In [1]: import numpy as np

In [2]: np.set_printoptions(precision=1, suppress=True, linewidth=120, sign=" ")

In [3]: X = np.load("x.npy")

In [4]: print(X)
[[ 0.3  0.2  0.3  0.2]
 [ 0.2  0.6  0.   0.2]
 [ 0.3  0.2  0.3  0.2]
 [ 0.2  0.2  0.2  0.3]]

In [5]: print(np.allclose(X[:-1].T @ np.linalg.lstsq(X[:-1].T, X[-1])[0], X[-1]))
False

In [6]: print(np.round(X @ np.linalg.pinv(X) @ X, 1) + 0)
[[ 0.3  0.2  0.3  0.2]
 [ 0.2  0.6  0.   0.2]
 [ 0.3  0.2  0.3  0.2]
 [ 0.2  0.2  0.2  0.3]]

In [7]: print(round(float(np.trace(np.linalg.pinv(X) @ X)), 1))
3.0

In [8]: print(np.linalg.cond(X) > 100)
True

In [9]: print(np.argsort(-np.linalg.norm(X, axis=0).round(6), kind="stable")[:3])
[ 1  0  2]

In [10]: w1 = np.array([[-1, -2, 0, -2, 0],
    ...:     [-1, 2, 2, 2, 1],
    ...:     [2, -1, -2, -2, 2],
    ...:     [1, -2, 0, 2, 1]])

In [11]: b = np.array([1, 0, 1, 3, 0])

In [12]: act = np.maximum(X @ w1 + b, 0)

In [13]: print((act > 0).astype(int))
[[ 1  0  1  1  1]
 [ 1  1  1  1  1]
 [ 1  0  1  1  1]
 [ 1  0  1  1  1]]

In [14]: print(act)
[[ 1.3  0.   0.7  2.3  1. ]
 [ 0.4  0.4  2.2  4.2  0.8]
 [ 1.3  0.   0.7  2.3  1. ]
 [ 1.3  0.   1.   3.2  1. ]]

In [15]: print(np.linalg.matrix_rank(act))
3

In [16]: basis = np.array([[-1, 1, -2], [1, 3, 1], [-1, 2, -1], [2, 1, -1], [3, 1, -1]])

In [17]: print((act @ basis).round(6).argmax(axis=1))
[ 1  1  1  1]

In [18]: print(act @ basis)
[[ 5.7  6.  -6.7]
 [ 8.6 11.  -7.6]
 [ 5.7  6.  -6.7]
 [ 7.1  7.6 -7.9]]

In [19]: U, sig, Vh = np.linalg.svd(act)

In [20]: V = Vh[:(sig > 1e-8).sum()]

In [21]: rng = np.random.default_rng(858590)

In [22]: x = act[1] + 4 * act[2] + rng.integers(2) * np.eye(5)[3]

In [23]: print(x)
[  5.7   0.4   4.9  14.5   4.8]

In [24]: print(np.linalg.matrix_rank(np.vstack([act, x])))
4

In [25]: print(round(float(np.linalg.norm(x - V.T @ V @ x)), 1))
0.2

In [26]: F = np.minimum.outer(np.arange(1, 5), np.arange(1, 5)) * -1

In [27]: print(F)
[[-1 -1 -1 -1]
 [-1 -2 -2 -2]
 [-1 -2 -3 -3]
 [-1 -2 -3 -4]]

In [28]: x = np.array([-1, -2, 3, 0])

In [29]: y = F @ x

In [30]: b, lr = np.zeros(4), 1 / np.linalg.norm(F, 2) ** 2

In [31]: for i in range(300):
    ...:     b -= lr * F.T @ (F @ b - y)
    ...:     if i % 50 == 0: print(i, round(np.linalg.norm(F @ b - y), 1))
    ...: 
0 2.0
50 1.3
100 1.0
150 0.9
200 0.8
250 0.7

In [32]: print(round(np.linalg.cond(F), 1))
29.3

In [33]: print(b)
[-1.2 -1.   1.4  0.8]

In [34]: w, V = np.linalg.eigh(F)

In [35]: print(np.round(V.T @ F @ V, 1) + 0)
[[-8.3  0.   0.   0. ]
 [ 0.  -1.   0.   0. ]
 [ 0.   0.  -0.4  0. ]
 [ 0.   0.   0.  -0.3]]

In [36]: print(w)
[-8.3 -1.  -0.4 -0.3]

In [37]: print((w > 1e-8).sum(), (w < -1e-8).sum())
0 4

In [38]: print(np.linalg.svd(F, compute_uv=False))
[ 8.3  1.   0.4  0.3]

In [39]: J = np.load("sample13.npy")

In [40]: print(J)
[[17. -6. -6.  4.]
 [14. -2. -7.  3.]
 [14. -5. -4.  3.]
 [-6.  5.  1. -2.]]

In [41]: print(np.linalg.lstsq(J[:-1].T, J[-1])[2])
3

In [42]: print(np.unique(J.round(6), axis=0).shape)
(4, 4)

In [43]: print(np.abs(np.diag(np.linalg.qr(J)[1])) > 1e-9)
[ True  True  True False]

In [44]: A = np.loadtxt("m.csv", delimiter=",")

In [45]: print(A)
[[ 2.  4.  4.  4.  2.]
 [ 1.  2.  2.  2.  1.]
 [-1. -2. -2. -2. -1.]
 [ 1.  2.  2.  2.  1.]
 [ 0.  0.  0.  0.  0.]
 [-2. -4. -4. -4. -2.]
 [ 1.  2.  2.  2.  1.]
 [ 2.  4.  4.  4.  2.]
 [ 1.  2.  2.  2.  1.]]

In [46]: print(X @ np.ones(4))
[ 1.  1.  1.  1.]

In [47]: pr = np.eye(4)[0]

In [48]: for _ in range(5):
    ...:     pr = pr @ X
    ...:     print(pr.round(1))
    ...: 
[ 0.3  0.2  0.3  0.2]
[ 0.3  0.2  0.3  0.2]
[ 0.3  0.3  0.2  0.2]
[ 0.3  0.3  0.2  0.2]
[ 0.3  0.3  0.2  0.2]

In [49]: r = np.linalg.matrix_rank(A)

In [50]: print(r)
1

In [51]: N = np.linalg.svd(A)[2][r:].T

In [52]: print([int(np.linalg.matrix_rank(np.delete(A, i, axis=0))) for i in range(9)])
[1, 1, 1, 1, 1, 1, 1, 1, 1]

In [53]: print(N.shape)
(5, 4)

In [54]: print(np.linalg.matrix_rank(A.T @ A), np.linalg.matrix_rank(A @ A.T))
1 1

In [55]: Y = A + rng.integers(-2, 3, (9, 1)) @ rng.integers(-2, 3, (1, 5))

In [56]: print(Y)
[[ 2.  4.  4.  4.  2.]
 [ 1.  2.  2.  2.  1.]
 [ 0.  0.  0. -3.  1.]
 [ 1.  2.  2.  2.  1.]
 [-2. -4. -4.  2. -4.]
 [-4. -8. -8. -2. -6.]
 [ 3.  6.  6.  0.  5.]
 [ 0.  0.  0.  6. -2.]
 [ 1.  2.  2.  2.  1.]]

In [57]: print(np.linalg.matrix_rank(Y - A, tol=1e-8))
1

In [58]: blk = np.stack([A, -2 * A, A[::-1]])

In [59]: print(np.linalg.matrix_rank(blk))
[ 1  1  1]

In [60]: print((blk @ A.T).shape)
(3, 9, 9)

In [61]: print(np.einsum("bij,cij->bc", blk, blk))
[[ 238. -476.   28.]
 [-476.  952.  -56.]
 [  28.  -56.  238.]]

In [62]: print(np.linalg.norm(blk, axis=(1, 2)))
[ 15.4  30.9  15.4]

In [63]: E = np.load("dump.npy")

In [64]: print(E)
[[ 0 -2 -1 -1  2  0  0]
 [ 0  0 -2 -2  2  0  2]
 [ 0  0  0  0 -2  2 -1]
 [ 0  0  0  0  0 -1 -1]
 [ 0  0  0  0  0 -1  2]
 [ 0  0  0  0  0  0  2]
 [ 0  0  0  0  0  0  0]]

In [65]: U, sig, Vh = np.linalg.svd(E)

In [66]: print(np.argmax(sig[:-1] / (sig[1:] + 1e-6)) + 1)
5

In [67]: print(sig.round(1) + 0)
[ 5.2  3.1  2.6  1.5  0.8  0.   0. ]

In [68]: Y = U[:, :5] @ np.diag(sig[:5]) @ Vh[:5]

In [69]: print(np.linalg.matrix_rank(E, rtol=0.05))
5

In [70]: print(np.linalg.matrix_rank(Y))
5

In [71]: print(round(np.abs(E - Y).max(), 1))
0.0

In [72]: data = np.load("case12.npy")

In [73]: print(data)
[[ 0  1  0]
 [ 0  0  1]
 [ 1  0  0]]

In [74]: x = np.array([7, -8, -7])

In [75]: print([p for p in range(1, 25) if np.allclose(np.linalg.matrix_power(data, p), np.eye(3))])
[3, 6, 9, 12, 15, 18, 21, 24]

In [76]: print(np.abs(np.linalg.eigvals(data)))
[ 1.  1.  1.]

In [77]: print(np.round(np.linalg.norm(x), 1), round(np.linalg.norm(data @ x), 1))
12.7 12.7

In [78]: print(3 - np.linalg.matrix_rank(data - np.eye(3), tol=1e-8))
1

In [79]: print(np.sort(np.abs(np.degrees(np.angle(np.linalg.eigvals(data))))))
[   0.  120.  120.]

In [80]: print(data @ np.ones(3))
[ 1.  1.  1.]

In [81]: print(np.linalg.matrix_power(data, 100))
[[ 0  1  0]
 [ 0  0  1]
 [ 1  0  0]]

In [82]: pr = np.eye(3)[2]

In [83]: for _ in range(7):
    ...:     pr = pr @ data
    ...:     print(pr.round(1))
    ...: 
[ 1.  0.  0.]
[ 0.  1.  0.]
[ 0.  0.  1.]
[ 1.  0.  0.]
[ 0.  1.  0.]
[ 0.  0.  1.]
[ 1.  0.  0.]
